$ python3 -q
>>> import numpy as np
>>> np.set_printoptions(precision=2, suppress=True, linewidth=120, sign=" ")
>>> W0 = np.load("m.npy")
>>> W0
array([[ 27.,  -5., -25.,  25., -10.,  -5.,   5., -15.,  20.,  20.,   5.,  15.,  15., -25.,  20.,  -5.],
       [ -5.,   3.,   5.,  -5.,   2.,   1.,  -1.,   3.,  -4.,  -4.,  -1.,  -3.,  -3.,   5.,  -4.,   1.],
       [-25.,   5.,  27., -25.,  10.,   5.,  -5.,  15., -20., -20.,  -5., -15., -15.,  25., -20.,   5.],
       [ 25.,  -5., -25.,  27., -10.,  -5.,   5., -15.,  20.,  20.,   5.,  15.,  15., -25.,  20.,  -5.],
       [-10.,   2.,  10., -10.,   6.,   2.,  -2.,   6.,  -8.,  -8.,  -2.,  -6.,  -6.,  10.,  -8.,   2.],
       [ -5.,   1.,   5.,  -5.,   2.,   3.,  -1.,   3.,  -4.,  -4.,  -1.,  -3.,  -3.,   5.,  -4.,   1.],
       [  5.,  -1.,  -5.,   5.,  -2.,  -1.,   3.,  -3.,   4.,   4.,   1.,   3.,   3.,  -5.,   4.,  -1.],
       [-15.,   3.,  15., -15.,   6.,   3.,  -3.,  11., -12., -12.,  -3.,  -9.,  -9.,  15., -12.,   3.],
       [ 20.,  -4., -20.,  20.,  -8.,  -4.,   4., -12.,  18.,  16.,   4.,  12.,  12., -20.,  16.,  -4.],
       [ 20.,  -4., -20.,  20.,  -8.,  -4.,   4., -12.,  16.,  18.,   4.,  12.,  12., -20.,  16.,  -4.],
       [  5.,  -1.,  -5.,   5.,  -2.,  -1.,   1.,  -3.,   4.,   4.,   3.,   3.,   3.,  -5.,   4.,  -1.],
       [ 15.,  -3., -15.,  15.,  -6.,  -3.,   3.,  -9.,  12.,  12.,   3.,  11.,   9., -15.,  12.,  -3.],
       [ 15.,  -3., -15.,  15.,  -6.,  -3.,   3.,  -9.,  12.,  12.,   3.,   9.,  11., -15.,  12.,  -3.],
       [-25.,   5.,  25., -25.,  10.,   5.,  -5.,  15., -20., -20.,  -5., -15., -15.,  27., -20.,   5.],
       [ 20.,  -4., -20.,  20.,  -8.,  -4.,   4., -12.,  16.,  16.,   4.,  12.,  12., -20.,  18.,  -4.],
       [ -5.,   1.,   5.,  -5.,   2.,   1.,  -1.,   3.,  -4.,  -4.,  -1.,  -3.,  -3.,   5.,  -4.,   3.]])
>>> f, r1 = W0[7], W0[3]
>>> print(f @ f)
1696.0
>>> pr = (f @ r1) / (f @ f) * f
>>> pr
array([ 24.94,  -4.99, -24.94,  24.94,  -9.98,  -4.99,   4.99, -18.29,  19.95,  19.95,   4.99,  14.96,  14.96, -24.94,
        19.95,  -4.99])
>>> round((r1 - pr) @ f, 2)
np.float64(-0.0)
>>> r1 - pr
array([ 0.06, -0.01, -0.06,  2.06, -0.02, -0.01,  0.01,  3.29,  0.05,  0.05,  0.01,  0.04,  0.04, -0.06,  0.05, -0.01])
>>> np.linalg.matrix_rank(np.outer(f, r1))
np.int64(1)
>>> def softmax(z):
...     e = np.exp(z - z.max(axis=-1, keepdims=True))
...     return e / e.sum(axis=-1, keepdims=True)
... 
>>> np.round(softmax(W0[8]), 2) + 0
array([ 0.46,  0.  ,  0.  ,  0.46,  0.  ,  0.  ,  0.  ,  0.  ,  0.06,  0.01,  0.  ,  0.  ,  0.  ,  0.  ,  0.01,  0.  ])
>>> np.round(softmax(W0[8] + -1), 2) + 0
array([ 0.46,  0.  ,  0.  ,  0.46,  0.  ,  0.  ,  0.  ,  0.  ,  0.06,  0.01,  0.  ,  0.  ,  0.  ,  0.  ,  0.01,  0.  ])
>>> softmax(W0).sum(axis=1)
array([ 1.,  1.,  1.,  1.,  1.,  1.,  1.,  1.,  1.,  1.,  1.,  1.,  1.,  1.,  1.,  1.])
>>> np.round(softmax(10 * W0[8]), 2) + 0
array([ 0.5,  0. ,  0. ,  0.5,  0. ,  0. ,  0. ,  0. ,  0. ,  0. ,  0. ,  0. ,  0. ,  0. ,  0. ,  0. ])
>>> scores = W0 @ W0.T / np.sqrt(16)
>>> softmax(scores).round(6).argmax(axis=1)
array([  0,   2,   2,   3,   2,   2,   0,   2,   0,   0,   0,   0,   0,  13,   0,   2])
>>> evals, V = np.linalg.eigh(W0)
>>> x = np.array([-7, 2, 0, 4, 2, 5, -7, -9, -2, -7, -4, -2, 1, -6, 3, 3])
>>> np.abs(W0).sum(axis=1).max(), round(float(np.abs(evals).max()), 2)
(np.float64(242.0), 186.0)
>>> ang = np.radians(45)
>>> R = np.eye(16)
>>> R[0, 0] = R[3, 3] = np.cos(ang)
>>> R[0, 3], R[3, 0] = -np.sin(ang), np.sin(ang)
>>> Y = W0 @ R.T
>>> round(float(np.linalg.det(R)), 2), np.round(np.trace(R), 2)
(1.0, np.float64(15.41))
>>> np.allclose(np.linalg.norm(W0, axis=1), np.linalg.norm(Y, axis=1))
True
>>> np.linalg.svd(W0, compute_uv=False), np.linalg.svd(Y, compute_uv=False)
(array([ 186.,    2.,    2.,    2.,    2.,    2.,    2.,    2.,    2.,    2.,    2.,    2.,    2.,    2.,    2.,    2.]), array([ 186.,    2.,    2.,    2.,    2.,    2.,    2.,    2.,    2.,    2.,    2.,    2.,    2.,    2.,    2.,    2.]))
>>> print(np.abs(Y - W0).max(axis=0))
[ 26.41   0.     0.    11.77   0.     0.     0.     0.     0.     0.     0.     0.     0.     0.     0.     0.  ]
>>> A = np.load("x.npy")
>>> A.round(2) + 0
array([[ 0.49,  0.14,  0.14,  0.01,  0.06, -0.13,  0.2 ,  0.12,  0.07,  0.12,  0.11, -0.12, -0.07,  0.22, -0.19],
       [ 0.14,  0.6 , -0.07, -0.09,  0.11, -0.23,  0.2 , -0.11,  0.02,  0.  , -0.1 ,  0.23,  0.06, -0.15, -0.03],
       [ 0.14, -0.07,  0.94,  0.  , -0.06,  0.  , -0.03,  0.  ,  0.02,  0.04, -0.01,  0.06, -0.04, -0.14,  0.05],
       [ 0.01, -0.09,  0.  ,  0.97,  0.11, -0.03,  0.06, -0.02,  0.02,  0.  , -0.03,  0.02,  0.01, -0.03,  0.  ],
       [ 0.06,  0.11, -0.06,  0.11,  0.19, -0.16, -0.16,  0.03, -0.08,  0.04,  0.15,  0.18, -0.04,  0.04, -0.06],
       [-0.13, -0.23,  0.  , -0.03, -0.16,  0.67,  0.23, -0.04,  0.  ,  0.05,  0.01,  0.2 ,  0.03,  0.04, -0.16],
       [ 0.2 ,  0.2 , -0.03,  0.06, -0.16,  0.23,  0.73,  0.  , -0.07, -0.09,  0.01, -0.08,  0.02,  0.  ,  0.12],
       [ 0.12, -0.11,  0.  , -0.02,  0.03, -0.04,  0.  ,  0.89, -0.08, -0.15, -0.09,  0.08,  0.15,  0.07, -0.01],
       [ 0.07,  0.02,  0.02,  0.02, -0.08,  0.  , -0.07, -0.08,  0.9 , -0.15, -0.04,  0.03,  0.14,  0.14, -0.02],
       [ 0.12,  0.  ,  0.04,  0.  ,  0.04,  0.05, -0.09, -0.15, -0.15,  0.72, -0.11,  0.02,  0.26,  0.22, -0.01],
       [ 0.11, -0.1 , -0.01, -0.03,  0.15,  0.01,  0.01, -0.09, -0.04, -0.11,  0.91,  0.03,  0.11,  0.02,  0.02],
       [-0.12,  0.23,  0.06,  0.02,  0.18,  0.2 , -0.08,  0.08,  0.03,  0.02,  0.03,  0.8 , -0.05,  0.05,  0.05],
       [-0.07,  0.06, -0.04,  0.01, -0.04,  0.03,  0.02,  0.15,  0.14,  0.26,  0.11, -0.05,  0.75, -0.22,  0.05],
       [ 0.22, -0.15, -0.14, -0.03,  0.04,  0.04,  0.  ,  0.07,  0.14,  0.22,  0.02,  0.05, -0.22,  0.58,  0.14],
       [-0.19, -0.03,  0.05,  0.  , -0.06, -0.16,  0.12, -0.01, -0.02, -0.01,  0.02,  0.05,  0.05,  0.14,  0.87]])
>>> cov = W0.T @ W0
>>> np.trace(cov), (W0 ** 2).sum()
(np.float64(34656.0), np.float64(34656.0))
>>> np.linalg.svd(W0, compute_uv=False) ** 2
array([ 34596.,      4.,      4.,      4.,      4.,      4.,      4.,      4.,      4.,      4.,      4.,      4.,
            4.,      4.,      4.,      4.])
>>> np.allclose(cov, cov.T)
True
>>> np.diag(cov)
array([ 4704.,   192.,  4704.,  4704.,   756.,   192.,   192.,  1696.,  3012.,  3012.,   192.,  1696.,  1696.,  4704.,
        3012.,   192.])
>>> mat = np.loadtxt("arr.csv", delimiter=",")
>>> mat
array([[ -8.,  -1.,   3.,   5.,  -3.,  -7.],
       [  7.,   3.,  -9.,   5.,   7.,  -3.],
       [ -5.,   2.,  -6.,   6.,   1.,  -5.],
       [ -9.,   2.,  -6.,   1.,   0.,   1.],
       [ -2.,  -9.,  27.,   2.,   6.,  -1.],
       [  6.,   2.,  -6.,  -8.,   0.,  -8.],
       [ -7.,   5., -15.,  -6.,   8.,   4.],
       [ -7.,  -9.,  27.,   8.,   6.,  -2.],
       [ -9.,   4., -12.,  -6.,  -5.,  -4.],
       [ -5.,   6., -18.,   2.,   8.,  -8.],
       [  6.,  -5.,  15.,   0.,   8.,   9.],
       [  4.,   0.,   0.,  -7.,   9.,  -2.],
       [ -7.,   5., -15.,   2.,   6.,  -2.]])
>>> x = np.array([8, 2, 4, 7, -1, 6])
>>> a = np.maximum(mat @ x, 0)
>>> print(np.maximum(mat @ (3 * x), 0))
[   0.  108.    0.    0.  228.    0.    0.  216.    0.    0.  432.    0.    0.]
>>> a
array([   0.,   36.,    0.,    0.,   76.,    0.,    0.,   72.,    0.,    0.,  144.,    0.,    0.])
>>> cen = mat - mat.mean(axis=1)
Traceback (most recent call last):
  File "<python-input-43>", line 1, in <module>
    cen = mat - mat.mean(axis=1)
          ~~~~^~~~~~~~~~~~~~~~~~
ValueError: operands could not be broadcast together with shapes (13,6) (13,) 
>>> cen = mat - mat.mean(axis=0)
>>> U, sig, Vh = np.linalg.svd(cen, full_matrices=False)
>>> sig.round(2) + 0
array([ 56.42,  24.34,  17.05,  16.61,  10.1 ,   0.  ])
>>> (np.sign(U[:, 0]) == np.sign(U[0, 0])).astype(int)
array([ 1,  0,  0,  0,  1,  0,  0,  1,  0,  0,  1,  1,  0])
>>> np.round(cen.mean(axis=0), 2) + 0
array([ 0.,  0.,  0.,  0.,  0.,  0.])
>>> print(round((sig ** 2).sum() ** 2 / (sig ** 4).sum(), 2))
1.85
>>> np.linalg.matrix_rank(cen)
np.int64(5)
>>> np.round(sig ** 2 / (sig ** 2).sum(), 2) + 0
array([ 0.72,  0.13,  0.07,  0.06,  0.02,  0.  ])
>>> Vh[0] * np.sign(Vh[0, np.abs(Vh[0]).argmax()])
array([ 0.07, -0.31,  0.93,  0.12,  0.05,  0.1 ])
>>> cov = mat.T @ mat
>>> np.round(np.linalg.eigvalsh(cov)[::-1], 2) + 0
array([ 3209.88,   652.04,   463.86,   278.65,   220.57,     0.  ])
>>> np.trace(cov), (mat ** 2).sum()
(np.float64(4825.0), np.float64(4825.0))
>>> cov
array([[ 564.,  -72.,  216., -108.,    5.,  127.],
       [ -72.,  311., -933., -114.,  -24.,  -98.],
       [ 216., -933., 2799.,  342.,   72.,  294.],
       [-108., -114.,  342.,  348.,   33.,  -39.],
       [   5.,  -24.,   72.,   33.,  465.,    7.],
       [ 127.,  -98.,  294.,  -39.,    7.,  338.]])
>>> np.linalg.matrix_rank(cov)
np.int64(5)
>>> np.allclose(cov, cov.T)
True
>>> arr = np.load("w.npy")
>>> arr
array([[ 1,  0,  0,  0,  0,  0,  0,  0,  0,  0,  0,  0,  0,  0,  0],
       [ 2,  1,  0,  0,  0,  0,  0,  0,  0,  0,  0,  0,  0,  0,  0],
       [ 1,  0,  1,  0,  0,  0,  0,  0,  0,  0,  0,  0,  0,  0,  0],
       [ 0,  1,  3,  1,  0,  0,  0,  0,  0,  0,  0,  0,  0,  0,  0],
       [ 1,  2,  2,  3,  1,  0,  0,  0,  0,  0,  0,  0,  0,  0,  0],
       [ 1,  1,  0,  0,  0,  1,  0,  0,  0,  0,  0,  0,  0,  0,  0],
       [ 1,  3,  1,  3,  1,  3,  1,  0,  0,  0,  0,  0,  0,  0,  0],
       [ 0,  2,  1,  0,  1,  3,  3,  1,  0,  0,  0,  0,  0,  0,  0],
       [ 2,  1,  0,  0,  0,  0,  0,  1,  1,  0,  0,  0,  0,  0,  0],
       [ 2,  1,  1,  1,  1,  0,  0,  1,  3,  1,  0,  0,  0,  0,  0],
       [ 1,  0,  2,  0,  1,  0,  1,  2,  2,  3,  1,  0,  0,  0,  0],
       [ 2,  0,  2,  2,  0,  0,  3,  3,  1,  1,  3,  1,  0,  0,  0],
       [ 0,  1,  1,  1,  2,  2,  2,  0,  2,  0,  1,  1,  1,  0,  0],
       [ 2,  2,  2,  3,  2,  2,  2,  2,  3,  2,  1,  2,  0,  1,  0],
       [ 0,  3,  0,  3,  3,  3,  0,  0,  0,  2,  0,  2,  1,  0,  1]])
>>> print(softmax(arr[8] + 5))
[ 0.28  0.1   0.04  0.04  0.04  0.04  0.04  0.1   0.1   0.04  0.04  0.04  0.04  0.04  0.04]
>>> np.round(softmax(10 * arr[8]), 2) + 0
array([ 1.,  0.,  0.,  0.,  0.,  0.,  0.,  0.,  0.,  0.,  0.,  0.,  0.,  0.,  0.])
>>> scores = arr @ arr.T / np.sqrt(15)
>>> softmax(scores).round(6).argmax(axis=1)
array([  1,  13,  11,   3,  13,   6,   6,   7,  13,  13,  13,  11,  13,  13,  14])
>>> rng = np.random.default_rng(23)
>>> lab = rng.permutation(15)
>>> lab
array([  3,   6,   5,  13,  10,  11,   8,   7,   2,  14,   9,  12,   0,   1,   4])
>>> Y = arr[lab][:, lab]
>>> np.allclose(Y, arr)
False
>>> np.sort(np.abs(np.linalg.eigvals(Y)))
array([ 1.,  1.,  1.,  1.,  1.,  1.,  1.,  1.,  1.,  1.,  1.,  1.,  1.,  1.,  1.])
>>> np.round(np.linalg.det(Y), 2), round(np.linalg.det(arr[lab]), 2)
(np.float64(1.0), np.float64(1.0))
>>> print(np.diag(Y))
[ 1  1  1  1  1  1  1  1  1  1  1  1  1  1  1]
>>> U, sig, Vh = np.linalg.svd(arr)
>>> np.argmax(sig[:-1] / (sig[1:] + 1e-6)) + 1
np.int64(14)
>>> Y = U[:, :14] @ np.diag(sig[:14]) @ Vh[:14]
>>> np.linalg.matrix_rank(Y)
np.int64(14)
>>> np.linalg.matrix_rank(arr, rtol=0.05)
np.int64(11)
>>> print(np.round(np.linalg.norm(arr - Y) / np.linalg.norm(arr), 2))
0.0
>>> round(np.linalg.norm(arr - Y, 2), 2), np.round(sig[14], 2)
(np.float64(0.0), np.float64(0.0))
>>> print(np.prod(np.diag(arr)), round(float(np.linalg.det(arr)), 2))
1 1.0
>>> print(np.linalg.matrix_rank(arr - arr[0, 0] * np.eye(15)))
13
>>> data = np.load("test6.npy")
>>> data
array([[ -7.79,   9.78,  -2.18,  -6.01,  -8.06,  10.01,  10.19,   6.06,  -2.  ,   9.99,  -9.86,   4.06],
       [ -6.02,   1.94,   2.04,   1.83, -13.99,   6.05,  17.87,  11.96,   6.2 ,   7.98, -18.19,  12.2 ],
       [  1.78,  12.15,   4.11,  -1.86,  -3.9 ,  -6.08,  -4.02,   1.76, -12.13,  -7.93,   4.16,   1.95],
       [ -0.06,   9.03,   7.1 ,   3.09, -14.04,  -5.17,   8.99,  10.99,  -5.1 ,  -4.84,  -8.87,  12.08],
       [ -6.87,   6.99,  -7.04,  -9.85,   4.29,  12.1 ,  -1.  ,  -3.96,  -2.96,  11.03,   1.  ,  -7.13],
       [ -8.12,  19.94,  -1.97, -10.88,  -7.09,   9.04,   3.97,   4.02, -11.92,   6.95,  -4.02,   0.98],
       [ -6.12,   3.95, -12.11, -14.03,  16.09,  13.98, -11.99, -13.94,  -3.82,  11.86,  12.14, -17.95],
       [  4.08, -14.05,  -6.07,   0.01,  18.06,   0.12, -14.03, -14.04,   5.97,  -0.05,  14.12, -14.06],
       [-10.96,   2.02,  -8.01,  -7.94,  -1.12,  17.84,  10.08,   1.06,   6.08,  18.88,  -9.87,  -2.05]])
>>> U, sig, Vh = np.linalg.svd(data)
>>> sig
array([ 69.5 ,  56.94,  35.16,   0.48,   0.38,   0.36,   0.23,   0.16,   0.13])
>>> Y = U[:, :3] @ np.diag(sig[:3]) @ Vh[:3]
>>> np.linalg.matrix_rank(data, rtol=0.05)
np.int64(3)
>>> print(np.round(np.linalg.norm(data - Y, 2), 2), round(float(sig[3]), 2))
0.48 0.48
